% ipython --no-banner

In [1]: import numpy as np

In [2]: from numpy import linalg as LA

In [3]: np.set_printoptions(precision=4, suppress=True, linewidth=120, legacy="1.25")

In [4]: E = np.load("block13.npy")

In [5]: print(E)
[[ 2.4243 -1.6717 -0.5729]
 [ 2.2136 -1.7532 -1.0131]
 [-2.0478 -1.826   1.2134]
 [ 2.0238  2.2135 -0.0703]
 [ 0.3037 -1.9356 -2.2719]
 [ 0.2281 -2.5832 -1.5084]
 [-2.8465 -0.9366 -0.143 ]
 [ 1.3641  0.3917  2.6431]
 [-1.6552  2.3339 -0.9017]
 [ 1.1534  1.3906  2.3949]
 [ 0.3172 -2.6457  1.3783]
 [-0.7134 -2.0575 -2.0635]
 [ 2.0994  1.1157  1.8297]
 [ 2.6776  1.1707 -0.6781]
 [ 2.6316 -0.1741 -1.4298]
 [ 2.0727 -0.9592 -1.9452]
 [-1.828   0.2723  2.3631]
 [-0.7519 -2.6324  1.2268]
 [ 1.8615 -0.4256  2.3138]
 [-0.5011 -2.8338  0.8477]
 [ 0.9908  2.1557 -1.8361]
 [-0.0934 -2.5599 -1.5615]
 [-1.4919 -2.128  -1.4986]
 [ 2.4361  0.8647  1.5224]
 [ 0.2521  2.2001  2.0239]]

In [6]: hat = E @ LA.solve(E.T @ E, E.T)

In [7]: np.allclose(hat @ hat, hat)
Out[7]: True

In [8]: w1 = np.array([[2, 2, 3, 3], [2, 2, -1, -3], [-1, 3, -1, -1]])

In [9]: c = np.array([-1, -3, 2, -3])

In [10]: hid = np.maximum(E @ w1 + c, 0)

In [11]: print((hid > 0).mean(axis=0))
[0.48 0.36 0.8  0.6 ]

In [12]: (hid > 0).astype(int)
Out[12]: 
array([[1, 0, 1, 1],
       [1, 0, 1, 1],
       [0, 0, 0, 0],
       [1, 1, 1, 0],
       [0, 0, 1, 1],
       [0, 0, 1, 1],
       [0, 0, 0, 0],
       [0, 1, 1, 0],
       [1, 0, 0, 0],
       [1, 1, 1, 0],
       [0, 0, 1, 1],
       [0, 0, 1, 1],
       [1, 1, 1, 0],
       [1, 1, 1, 1],
       [1, 0, 1, 1],
       [1, 0, 1, 1],
       [0, 1, 0, 0],
       [0, 0, 1, 1],
       [0, 1, 1, 1],
       [0, 0, 1, 1],
       [1, 0, 1, 0],
       [0, 0, 1, 1],
       [0, 0, 1, 1],
       [1, 1, 1, 1],
       [1, 1, 0, 0]])

In [13]: LA.matrix_rank(hid)
Out[13]: 4

In [14]: cent = np.array([[1, -1, -2], [1, -2, -2], [0, 1, 0], [1, -1, -2]])

In [15]: (hid @ cent).round(6).argmax(axis=1)
Out[15]: array([0, 0, 0, 0, 0, 0, 0, 0, 0, 0, 0, 0, 0, 0, 0, 0, 0, 0, 0, 0, 0, 0, 1, 0, 0])

In [16]: w1 @ cent
Out[16]: 
array([[  7,  -6, -14],
       [  1,  -4,  -2],
       [  1,  -5,  -2]])

In [17]: J = np.loadtxt("case10.csv", delimiter=",")

In [18]: J
Out[18]: 
array([[0.625 , 0.1875, 0.    , 0.1875],
       [0.2   , 0.2667, 0.2333, 0.3   ],
       [0.0526, 0.1579, 0.3158, 0.4737],
       [0.1667, 0.25  , 0.25  , 0.3333]])

In [19]: x = np.array([3, 2, 2, 2])

In [20]: np.sign((J @ x).round(6))
Out[20]: array([1., 1., 1., 1.])

In [21]: J * x
Out[21]: 
array([[1.875 , 0.375 , 0.    , 0.375 ],
       [0.6   , 0.5334, 0.4666, 0.6   ],
       [0.1578, 0.3158, 0.6316, 0.9474],
       [0.5001, 0.5   , 0.5   , 0.6666]])

In [22]: print(J @ (2 * x))
[5.25   4.4    4.1052 4.3334]

In [23]: print((J * x).sum(axis=1))
[2.625  2.2    2.0526 2.1667]

In [24]: Uu, sig, vt = LA.svd(J)

In [25]: sig
Out[25]: array([1.0185, 0.5298, 0.1185, 0.0017])

In [26]: print(np.argmax(sig[:-1] / (sig[1:] + 1e-6)) + 1)
3

In [27]: Y = Uu[:, :3] @ np.diag(sig[:3]) @ vt[:3]

In [28]: round(LA.norm(J - Y, 2), 4), np.round(sig[3], 4)
Out[28]: (0.0017, 0.0017)

In [29]: print(round(float(np.abs(J - Y).max()), 4))
0.001

In [30]: round(float(LA.norm(J - Y) / LA.norm(J)), 4)
Out[30]: 0.0014

In [31]: rng = np.random.default_rng(97)

In [32]: A = np.eye(4, dtype=int)[rng.permutation(4)]

In [33]: print(A)
[[0 1 0 0]
 [1 0 0 0]
 [0 0 0 1]
 [0 0 1 0]]

In [34]: Y = LA.inv(A)

In [35]: print(round(float(LA.slogdet(A)[0]), 4))
1.0

In [36]: print(LA.det(A) * Y)
[[0. 1. 0. 0.]
 [1. 0. 0. 0.]
 [0. 0. 0. 1.]
 [0. 0. 1. 0.]]

In [37]: m1 = np.loadtxt("a.csv", delimiter=",")

In [38]: m1
Out[38]: 
array([[ -8.1923,  -0.4868,  16.8389],
       [ 11.3151,   9.2936,  -9.8102],
       [-11.5653, -12.8519,  38.3709],
       [-10.208 ,  -0.5545, -32.9793],
       [ 11.0849, -11.9039,  -5.7442],
       [ 32.7002,   4.7013,   3.8615],
       [-11.1398, -17.3416,  11.68  ],
       [ 17.2572,  10.1913,  35.1813],
       [  1.9757,   9.3015, -24.3576],
       [  8.4242,   5.7032,  21.9675],
       [-10.0991, -14.5056, -26.7609],
       [ 16.0701,  -0.7426,  -0.6033],
       [ -6.9647,  -4.8519,  -4.6195],
       [ -8.6005,  -0.9927, -27.0624],
       [-14.172 ,  -4.3189, -29.5785],
       [ 12.6218,   5.3118,   6.6952]])

In [39]: Ac = m1 - m1.mean(axis=0)

In [40]: V = LA.svd(Ac)[2][:2]

In [41]: Y = Ac - Ac @ V.T @ V

In [42]: (Ac @ V.T).std(axis=0)
Out[42]: array([22.6104, 13.8298])

In [43]: Y.std(axis=0)
Out[43]: array([2.9159, 5.5641, 0.4721])

In [44]: round(LA.norm(Y) / LA.norm(Ac), 4)
Out[44]: 0.2312

In [45]: x = np.array([3, 1, 9])

In [46]: y = m1 @ x

In [47]: c, lr = np.zeros(3), 1 / LA.norm(m1, 2) ** 2

In [48]: for i in range(5):
    ...:     c -= lr * m1.T @ (m1 @ c - y)
    ...:     if i % 1 == 0: print(i, round(LA.norm(m1 @ c - y), 4))
    ...: 
0 23.658
1 14.8879
2 9.4672
3 6.1443
4 4.1362

In [49]: c
Out[49]: array([2.9811, 0.9004, 9.0115])

In [50]: np.round(LA.cond(m1), 4)
Out[50]: 3.3732

In [51]: arr = np.load("out3.npy")

In [52]: print(arr)
[[ 0.978   0.0978  0.0978 -0.0489]
 [ 0.0978  0.0098  0.0098 -0.0049]
 [ 0.0978  0.0098  0.0098 -0.0049]
 [-0.0489 -0.0049 -0.0049  0.0024]]

In [53]: r0 = np.array([2, 3])

In [54]: np.cross(arr[2, :3], arr[0, :3])
Out[54]: array([0., 0., 0.])

In [55]: np.polyval(r0, arr[2])
Out[55]: array([3.1956, 3.0196, 3.0196, 2.9902])

In [56]: np.correlate(arr[2], arr[0], "full")
Out[56]: array([-0.0048,  0.0091,  0.01  ,  0.0978,  0.01  ,  0.0091, -0.0048])

In [57]: feats = np.loadtxt("test0.csv", delimiter=",")

In [58]: feats
Out[58]: 
array([[-0.6918, -0.3654],
       [-0.1922, -0.7339],
       [ 0.6918, -0.5721],
       [-0.0769, -0.0257]])

In [59]: # orthonormal columns

In [60]: Y = np.c_[feats[:, :1] @ np.array([[-2]]), np.array([7, -4, 6, -5])]

In [61]: Y
Out[61]: 
array([[ 1.3836,  7.    ],
       [ 0.3843, -4.    ],
       [-1.3836,  6.    ],
       [ 0.1537, -5.    ]])

In [62]: print(LA.matrix_rank(Y))
2

In [63]: x = np.array([0, 4])

In [64]: h = np.maximum(Y @ x, 0)

In [65]: Y.T @ h
Out[65]: array([  5.5344, 340.    ])

In [66]: np.maximum(Y @ x, 0) - np.maximum(-Y @ x, 0)
Out[66]: array([ 28., -16.,  24., -20.])

In [67]: print(LA.pinv(feats))
[[-0.6918 -0.1922  0.6918 -0.0769]
 [-0.3654 -0.7339 -0.5721 -0.0257]]

In [68]: print(LA.norm(feats, axis=0))
[1. 1.]

In [69]: LA.svd(feats, compute_uv=False)
Out[69]: array([1., 1.])

In [70]: Y = feats / LA.norm(feats, axis=1, keepdims=True)

In [71]: C2 = Y @ Y.T

In [72]: round(float(np.degrees(np.arccos(np.clip(C2[2, 0], -1, 1)))), 4)
Out[72]: 112.5714

In [73]: print(C2)
[[ 1.      0.6758 -0.3838  0.9867]
 [ 0.6758  1.      0.4213  0.5471]
 [-0.3838  0.4213  1.     -0.5286]
 [ 0.9867  0.5471 -0.5286  1.    ]]

In [74]: print(C2[2])
[-0.3838  0.4213  1.     -0.5286]

In [75]: np.argwhere(np.triu(np.abs(C2) > 0.95, 1))
Out[75]: array([[0, 3]])

In [76]: M = np.load("arr.npy")

In [77]: M
Out[77]: 
array([[2, 1, 1, 2],
       [1, 2, 1, 1],
       [1, 1, 2, 1],
       [2, 1, 1, 2]])

In [78]: # row 3 repeats row 0

In [79]: Uu, sig, vt = LA.svd(M)

In [80]: print(sig.round(4) + 0)
[5.5616 1.4384 1.     0.    ]

In [81]: Y = Uu[:, :3] @ np.diag(sig[:3]) @ vt[:3]

In [82]: LA.matrix_rank(Y)
Out[82]: 3

In [83]: np.round(np.abs(M - Y).max(), 4)
Out[83]: 0.0

In [84]: print(Y)
[[2. 1. 1. 2.]
 [1. 2. 1. 1.]
 [1. 1. 2. 1.]
 [2. 1. 1. 2.]]

In [85]: LA.matrix_rank(M, rtol=0.05)
Out[85]: 3
